% ipython --no-banner

In [1]: import numpy as np

In [2]: np.set_printoptions(suppress=True, linewidth=200)

In [3]: m1 = np.loadtxt("test8.csv", delimiter=",")

In [4]: m1
Out[4]: 
array([[-14.3,  -5.2, -40. ,  21.4,  20. ,  15.2],
       [-14.2,  -4.3, -39.9,  19.8,  19.4,  14.9],
       [-15. ,  -4. , -40.9,  21.5,  21.2,  16.1],
       [-15.6,  -5.9, -38.5,  21.1,  20.6,  15.4],
       [-16.3,  -4.3, -39.8,  20. ,  19.3,  14.4],
       [-13. ,  -6.1, -39.3,  19.1,  21.1,  15.7],
       [-15.4,  -6.5, -39.1,  21.3,  20.7,  14.3],
       [-15.4,  -5.4, -39.1,  20.5,  19.4,  14.9],
       [-14.6,  -6.5, -41. ,  21.3,  19.8,  16.8],
       [-13.9,  -4. , -39.7,  19.8,  20.6,  15. ],
       [-14.6,  -5.3, -39.2,  20.1,  20. ,  14.7],
       [-14.7,  -4.3, -41.7,  21.1,  21.9,  12.9],
       [-14.6,  -5.3, -38.5,  20.5,  22.2,  14.1],
       [-14.1,  -4.1, -38.9,  20.3,  20.8,  14.1],
       [-13.9,  -6.2, -38.8,  20. ,  19.6,  14.2],
       [-15.1,  -5.5, -39.6,  21. ,  19.2,  15.4],
       [-14.9,  -6. , -37.9,  20.2,  22.2,  14.4],
       [-14.3,  -5.2, -40. ,  19.8,  20.8,  14.9],
       [-13.4,  -5.1, -39.1,  19.5,  18.8,  15.3]])

In [5]: Xs = m1 - m1.mean(axis=0)

In [6]: left, sig, Vt = np.linalg.svd(Xs, full_matrices=False)

In [7]: np.round(Xs.mean(axis=0), 1) + 0
Out[7]: array([0., 0., 0., 0., 0., 0.])

In [8]: np.round(Vt[0] * np.sign(Vt[0, np.abs(Vt[0]).argmax()]), 1) + 0
Out[8]: array([ 0. ,  0.1,  0.2,  0. ,  0.8, -0.5])

In [9]: np.linalg.matrix_rank(Xs)
Out[9]: np.int64(6)

In [10]: x = np.array([-2, -2, -1, -2, 2, -2])

In [11]: y = m1 @ x

In [12]: np.round(np.linalg.solve(m1.T @ m1, m1.T @ y), 1)
Out[12]: array([-2., -2., -1., -2.,  2., -2.])

In [13]: np.round(np.linalg.pinv(m1) @ m1, 1) + 0
Out[13]: 
array([[1., 0., 0., 0., 0., 0.],
       [0., 1., 0., 0., 0., 0.],
       [0., 0., 1., 0., 0., 0.],
       [0., 0., 0., 1., 0., 0.],
       [0., 0., 0., 0., 1., 0.],
       [0., 0., 0., 0., 0., 1.]])

In [14]: rng = np.random.default_rng(98372)

In [15]: y = y + 0.3 * rng.normal(size=19)

In [16]: y.round(1)
Out[16]: array([46.1, 46.5, 46.1, 49.9, 50.8, 50.5, 52.8, 48.7, 46.2, 47.2, 49.1, 55.3, 53.2, 48. , 49.9, 46.2, 54.5, 51.3, 43.7])

In [17]: beta, *_ = np.linalg.lstsq(m1, y)

In [18]: [round(float(np.linalg.norm(np.linalg.solve(m1.T @ m1 + lam * np.eye(6), m1.T @ y))), 2) for lam in (0, 1, 10, 100)]
Out[18]: [4.54, 3.86, 2.2, 1.03]

In [19]: beta.round()
Out[19]: array([-2., -2., -1., -2.,  2., -2.])

In [20]: np.round(m1.T @ (y - m1 @ beta), 1) + 0
Out[20]: array([0., 0., 0., 0., 0., 0.])

In [21]: round(np.linalg.norm(y - m1 @ beta), 1)
Out[21]: np.float64(1.0)

In [22]: W0 = np.array([[2, 0, 2, 0, 2, 1, 1, 0, 1],
    ...:     [0, 2, 1, 1, 2, 2, 1, 1, 0],
    ...:     [1, 2, 2, 2, 1, 0, 0, 2, 1],
    ...:     [1, 0, 0, 2, 2, 1, 1, 0, 1],
    ...:     [0, 0, 1, 0, 0, 0, 2, 1, 2],
    ...:     [2, 4, 4, 2, 6, 5, 3, 2, 1]])

In [23]: left, sig, Vt = np.linalg.svd(W0)

In [24]: evecs = Vt[:(sig > 1e-8).sum()]

In [25]: x = W0[3] + -3 * W0[4] + rng.integers(2) * np.eye(9)[0]

In [26]: x
Out[26]: array([ 2.,  0., -3.,  2.,  2.,  1., -5., -3., -5.])

In [27]: np.round(evecs.T @ evecs, 1) + 0
Out[27]: 
array([[ 0.6, -0.2,  0.3,  0.1,  0.2, -0.1, -0.2, -0.1,  0.1],
       [-0.2,  0.5,  0.2,  0.1,  0. ,  0.2, -0.1,  0.3, -0.2],
       [ 0.3,  0.2,  0.6, -0.2,  0.1,  0. ,  0. ,  0.2,  0.1],
       [ 0.1,  0.1, -0.2,  0.8,  0.2, -0.1, -0.1,  0.1,  0.1],
       [ 0.2,  0. ,  0.1,  0.2,  0.5,  0.4,  0.1, -0.1,  0. ],
       [-0.1,  0.2,  0. , -0.1,  0.4,  0.5,  0.2, -0.1, -0.2],
       [-0.2, -0.1,  0. , -0.1,  0.1,  0.2,  0.6,  0.1,  0.4],
       [-0.1,  0.3,  0.2,  0.1, -0.1, -0.1,  0.1,  0.4,  0.1],
       [ 0.1, -0.2,  0.1,  0.1,  0. , -0.2,  0.4,  0.1,  0.5]])

In [28]: np.allclose(evecs.T @ evecs @ x, x)
Out[28]: False

In [29]: r = np.linalg.matrix_rank(W0)

In [30]: r
Out[30]: np.int64(5)

In [31]: null = np.linalg.svd(W0)[2][r:].T

In [32]: null.shape
Out[32]: (9, 4)

In [33]: np.round(W0 @ null, 1) + 0
Out[33]: 
array([[0., 0., 0., 0.],
       [0., 0., 0., 0.],
       [0., 0., 0., 0.],
       [0., 0., 0., 0.],
       [0., 0., 0., 0.],
       [0., 0., 0., 0.]])

In [34]: np.linalg.matrix_rank(W0.T @ W0), np.linalg.matrix_rank(W0 @ W0.T)
Out[34]: (np.int64(5), np.int64(5))

In [35]: [int(np.linalg.matrix_rank(W0[:i])) for i in range(1, len(W0) + 1)]
Out[35]: [1, 2, 3, 4, 5, 5]

In [36]: [int(np.linalg.matrix_rank(W0[:, :j + 1])) for j in range(9)]
Out[36]: [1, 2, 3, 4, 5, 5, 5, 5, 5]

In [37]: left, sig, Vt = np.linalg.svd(W0)

In [38]: sig.round(1) + 0
Out[38]: array([12.6,  3.2,  3. ,  2.3,  2.1,  0. ])

In [39]: np.argmax(sig[:-1] / (sig[1:] + 1e-6)) + 1
Out[39]: np.int64(5)

In [40]: B = left[:, :5] @ np.diag(sig[:5]) @ Vt[:5]

In [41]: round(float(np.linalg.norm(W0 - B) / np.linalg.norm(W0)), 1)
Out[41]: 0.0

In [42]: np.linalg.matrix_rank(W0, rtol=0.05)
Out[42]: np.int64(5)

In [43]: np.linalg.matrix_rank(B)
Out[43]: np.int64(5)

In [44]: B.round(1) + 0
Out[44]: 
array([[2., 0., 2., 0., 2., 1., 1., 0., 1.],
       [0., 2., 1., 1., 2., 2., 1., 1., 0.],
       [1., 2., 2., 2., 1., 0., 0., 2., 1.],
       [1., 0., 0., 2., 2., 1., 1., 0., 1.],
       [0., 0., 1., 0., 0., 0., 2., 1., 2.],
       [2., 4., 4., 2., 6., 5., 3., 2., 1.]])

In [45]: np.round(np.linalg.norm(W0 - B, 2), 1), round(sig[5], 1)
Out[45]: (np.float64(0.0), np.float64(0.0))

In [46]: round(np.trace(np.linalg.pinv(W0) @ W0), 1)
Out[46]: np.float64(5.0)

In [47]: np.abs(np.diag(np.linalg.qr(W0)[1])) > 1e-9
Out[47]: array([ True,  True,  True,  True,  True, False])

In [48]: np.linalg.inv(W0)
LinAlgError: Last 2 dimensions of the array must be square


In [49]: np.count_nonzero(W0)
Out[49]: np.int64(39)

In [50]: W0.sum(axis=1)
Out[50]: array([ 9, 10, 11,  8,  6, 29])

In [51]: np.abs(W0).max()
Out[51]: np.int64(6)

In [52]: np.round(np.linalg.svd(W0, compute_uv=False), 1) + 0
Out[52]: array([12.6,  3.2,  3. ,  2.3,  2.1,  0. ])

In [53]: M = np.eye(11, dtype=int)[rng.permutation(11)] * np.array([-5, 3, -5, -2, -3, -3, 4, -5, -3, 0, -4])

In [54]: M
Out[54]: 
array([[ 0,  0, -5,  0,  0,  0,  0,  0,  0,  0,  0],
       [ 0,  0,  0,  0,  0,  0,  0,  0,  0,  0,  0],
       [ 0,  0,  0,  0,  0, -3,  0,  0,  0,  0,  0],
       [ 0,  0,  0,  0,  0,  0,  0,  0,  0,  0, -4],
       [ 0,  0,  0,  0,  0,  0,  4,  0,  0,  0,  0],
       [ 0,  0,  0,  0,  0,  0,  0,  0, -3,  0,  0],
       [-5,  0,  0,  0,  0,  0,  0,  0,  0,  0,  0],
       [ 0,  0,  0, -2,  0,  0,  0,  0,  0,  0,  0],
       [ 0,  0,  0,  0,  0,  0,  0, -5,  0,  0,  0],
       [ 0,  3,  0,  0,  0,  0,  0,  0,  0,  0,  0],
       [ 0,  0,  0,  0, -3,  0,  0,  0,  0,  0,  0]])

In [55]: # 2 groups of indices that never mix

In [56]: left, sig, Vt = np.linalg.svd(M)

In [57]: sig
Out[57]: array([5., 5., 5., 4., 4., 3., 3., 3., 3., 2., 0.])

In [58]: B = left[:, :10] @ np.diag(sig[:10]) @ Vt[:10]

In [59]: B
Out[59]: 
array([[ 0.,  0., -5.,  0.,  0.,  0.,  0.,  0.,  0.,  0.,  0.],
       [ 0.,  0.,  0.,  0.,  0.,  0.,  0.,  0.,  0.,  0.,  0.],
       [ 0.,  0.,  0.,  0.,  0., -3.,  0.,  0.,  0.,  0.,  0.],
       [ 0.,  0.,  0.,  0.,  0.,  0.,  0.,  0.,  0.,  0., -4.],
       [ 0.,  0.,  0.,  0.,  0.,  0.,  4.,  0.,  0.,  0.,  0.],
       [ 0.,  0.,  0.,  0.,  0.,  0.,  0.,  0., -3.,  0.,  0.],
       [-5.,  0.,  0.,  0.,  0.,  0.,  0.,  0.,  0.,  0.,  0.],
       [ 0.,  0.,  0., -2.,  0.,  0.,  0.,  0.,  0.,  0.,  0.],
       [ 0.,  0.,  0.,  0.,  0.,  0.,  0., -5.,  0.,  0.,  0.],
       [ 0.,  3.,  0.,  0.,  0.,  0.,  0.,  0.,  0.,  0.,  0.],
       [ 0.,  0.,  0.,  0., -3.,  0.,  0.,  0.,  0.,  0.,  0.]])

In [60]: np.linalg.matrix_rank(M, rtol=0.05)
Out[60]: np.int64(10)

In [61]: np.round(np.sort(np.linalg.eigvals(M).real), 1)
Out[61]: array([-3.4, -3.4, -1.8, -1.8,  0. ,  0. ,  0.6,  0.6,  2.8,  2.8,  3.6])

In [62]: M @ M
Out[62]: 
array([[  0,   0,   0,   0,   0,  15,   0,   0,   0,   0,   0],
       [  0,   0,   0,   0,   0,   0,   0,   0,   0,   0,   0],
       [  0,   0,   0,   0,   0,   0,   0,   0,   9,   0,   0],
       [  0,   0,   0,   0,  12,   0,   0,   0,   0,   0,   0],
       [-20,   0,   0,   0,   0,   0,   0,   0,   0,   0,   0],
       [  0,   0,   0,   0,   0,   0,   0,  15,   0,   0,   0],
       [  0,   0,  25,   0,   0,   0,   0,   0,   0,   0,   0],
       [  0,   0,   0,   0,   0,   0,   0,   0,   0,   0,   8],
       [  0,   0,   0,  10,   0,   0,   0,   0,   0,   0,   0],
       [  0,   0,   0,   0,   0,   0,   0,   0,   0,   0,   0],
       [  0,   0,   0,   0,   0,   0, -12,   0,   0,   0,   0]])

In [63]: round(np.linalg.det(M), 1)
Out[63]: np.float64(0.0)

In [64]: (np.linalg.matrix_power((M != 0) + (M.T != 0) + np.eye(11), 11) > 0).astype(int)
Out[64]: 
array([[1, 0, 1, 1, 1, 1, 1, 1, 1, 0, 1],
       [0, 1, 0, 0, 0, 0, 0, 0, 0, 1, 0],
       [1, 0, 1, 1, 1, 1, 1, 1, 1, 0, 1],
       [1, 0, 1, 1, 1, 1, 1, 1, 1, 0, 1],
       [1, 0, 1, 1, 1, 1, 1, 1, 1, 0, 1],
       [1, 0, 1, 1, 1, 1, 1, 1, 1, 0, 1],
       [1, 0, 1, 1, 1, 1, 1, 1, 1, 0, 1],
       [1, 0, 1, 1, 1, 1, 1, 1, 1, 0, 1],
       [1, 0, 1, 1, 1, 1, 1, 1, 1, 0, 1],
       [0, 1, 0, 0, 0, 0, 0, 0, 0, 1, 0],
       [1, 0, 1, 1, 1, 1, 1, 1, 1, 0, 1]])

In [65]: np.flatnonzero(np.linalg.matrix_power((M != 0) + (M.T != 0) + np.eye(11), 11)[2])
Out[65]: array([ 0,  2,  3,  4,  5,  6,  7,  8, 10])

In [66]: mat = np.loadtxt("w.csv", delimiter=",")

In [67]: mat.round(1) + 0
Out[67]: 
array([[ 0. , -1.5,  0.2, -1.9,  1.7,  0.1, -1.4],
       [-0.1,  0.7, -0.4,  0.5,  0. , -0.1,  0.2],
       [-0.1, -4. , -0.4, -3.5,  3.1, -0.1, -1.3],
       [-0.3, -1.5, -0.1, -1.5,  1.7, -0.4, -0.8],
       [-0.3, -2.2,  0.5, -2.3,  2.2,  0. , -0.9],
       [ 0.1,  0.3, -0.1,  0.4, -0.6,  0.2,  0.3],
       [ 0.1,  1. , -0.1,  1. , -1.1, -0.2,  0.7],
       [-0.1,  1.1,  0. , -0.1, -0.7,  0.5,  0.3],
       [-0.5,  0.6, -0.5,  1.6, -1.1,  0.6,  0.4],
       [ 0. , -0.5,  0. ,  0.2,  0.3, -0.3, -0.1],
       [ 0. , -1.2,  0.1, -0.7,  0.6, -0.1, -0.7],
       [-0.1, -4.3,  0.1, -4.5,  3.5, -0.1, -2. ],
       [-0.5,  0.1,  0.3,  0.8, -0.3,  0.3,  0.2],
       [-0.2,  3. ,  0.3,  2.3, -3.7,  0.5,  1.7],
       [ 0.2, -1.9,  0. , -2.7,  2.6,  0.3, -1.2],
       [ 0. ,  2.2, -0.1,  2.2, -2.1,  0.1,  1.3],
       [ 0.1,  1.6, -0.1,  0.8, -1.1, -0.2,  0.8],
       [ 0.4, -2.3,  0.4, -1.8,  1.6,  0.1, -0.8],
       [-0.1,  0. , -0.3,  0.6, -0.4,  0. ,  0.5],
       [-0.2,  2.9,  0. ,  3.7, -3.5,  0.2,  1.8],
       [ 0.5, -1.1,  0.4, -1.5,  1.7, -0.2, -1. ],
       [-0.2, -0.2,  0.1, -0.6,  0.7, -0.2, -0.4],
       [ 0.3, -1.7, -0.1, -1.7,  2.1, -0.2, -0.8],
       [ 0. , -0.2, -0.2,  0.6, -0.6, -0.4,  0.1],
       [ 0. , -1.6, -0.1, -1.3,  1.2,  0.4, -0.5],
       [-0.2, -3.2,  0.2, -3.5,  2.9,  0.2, -1.1],
       [ 0.3, -3.3,  0.5, -2.8,  3.1, -0.1, -1.2]])

In [68]: round(float(np.linalg.norm(mat, 1)), 1), round(float(np.linalg.norm(mat, np.inf)), 1)
Out[68]: (45.1, 14.6)

In [69]: np.linalg.norm(mat, axis=1).argmax()
Out[69]: np.int64(11)

In [70]: round(np.linalg.norm(mat, 2), 1)
Out[70]: np.float64(18.5)

In [71]: round(float(np.linalg.norm(mat, "nuc")), 1)
Out[71]: 27.0

In [72]: round(np.linalg.norm(mat[16], 1), 1), round(float(np.linalg.norm(mat[16], np.inf)), 1)
Out[72]: (np.float64(4.7), 1.6)

In [73]: Q, R = np.linalg.qr(mat)

In [74]: round(np.trace(Q @ Q.T), 1)
Out[74]: np.float64(7.0)

In [75]: D = np.linalg.norm(mat[:, None] - mat[None], axis=-1)

In [76]: np.flatnonzero(D[24] < D.mean() / 2)
Out[76]: array([ 0,  3,  4, 10, 17, 20, 21, 22, 24])

In [77]: D[:5, :5].round(1)
Out[77]: 
array([[0. , 4. , 3.3, 0.9, 1.1],
       [4. , 0. , 7. , 3.6, 4.8],
       [3.3, 7. , 0. , 3.6, 2.6],
       [0.9, 3.6, 3.6, 0. , 1.3],
       [1.1, 4.8, 2.6, 1.3, 0. ]])

In [78]: (D + 1e9 * np.eye(27)).round(6).argmin(axis=1)
Out[78]: array([22,  5, 25, 22, 14, 18, 16,  5,  6, 21, 24,  2, 18, 19,  4, 16,  6, 22,  5, 13,  0,  9,  3, 18, 10, 26, 25])

In [79]: D[24].round(6).argsort(kind="stable")[:4]
Out[79]: array([24, 10,  3, 22])

In [80]: B = np.c_[mat[:, :3] @ np.array([[2, -2, 3], [0, 3, 1], [-3, 2, -2]]), np.array([2, 2, -1, -2, -1, 0, -2, 1, 0, 0, 2, 1, -1, 2, 1, 1, -2, 0, -1, 1, 2, 0, -1, -2, 1, -1, 2])]

In [81]: B.round(1) + 0
Out[81]: 
array([[ -0.8,  -4.1,  -2.1,   2. ],
       [  0.8,   1.6,   1. ,   2. ],
       [  0.9, -12.5,  -3.6,  -1. ],
       [ -0.4,  -3.9,  -2.3,  -2. ],
       [ -2.1,  -4.9,  -4. ,  -1. ],
       [  0.6,   0.4,   0.8,   0. ],
       [  0.3,   2.8,   1.4,  -2. ],
       [ -0.2,   3.5,   0.7,   1. ],
       [  0.6,   1.7,   0.2,   0. ],
       [  0. ,  -1.5,  -0.5,   0. ],
       [ -0.3,  -3.4,  -1.4,   2. ],
       [ -0.4, -12.5,  -4.7,   1. ],
       [ -1.8,   1.8,  -1.8,  -1. ],
       [ -1.2,  10.1,   1.9,   2. ],
       [  0.4,  -6. ,  -1.3,   1. ],
       [  0.5,   6.2,   2.5,   1. ],
       [  0.5,   4.4,   2.1,  -2. ],
       [ -0.5,  -6.9,  -2. ,   0. ],
       [  0.5,  -0.2,   0.1,  -1. ],
       [ -0.5,   9.2,   2.2,   1. ],
       [ -0.4,  -3.3,  -0.6,   2. ],
       [ -0.5,  -0.2,  -0.9,   0. ],
       [  0.9,  -5.9,  -0.7,  -1. ],
       [  0.5,  -1.1,   0.1,  -2. ],
       [  0.2,  -4.9,  -1.4,   1. ],
       [ -0.9,  -8.9,  -4.2,  -1. ],
       [ -1. ,  -9.3,  -3.4,   2. ]])

In [82]: np.round(np.linalg.lstsq(mat, B[:, 0])[0], 1) + 0
Out[82]: array([ 2.,  0., -3.,  0.,  0.,  0.,  0.])

In [83]: np.linalg.matrix_rank(B)
Out[83]: np.int64(4)
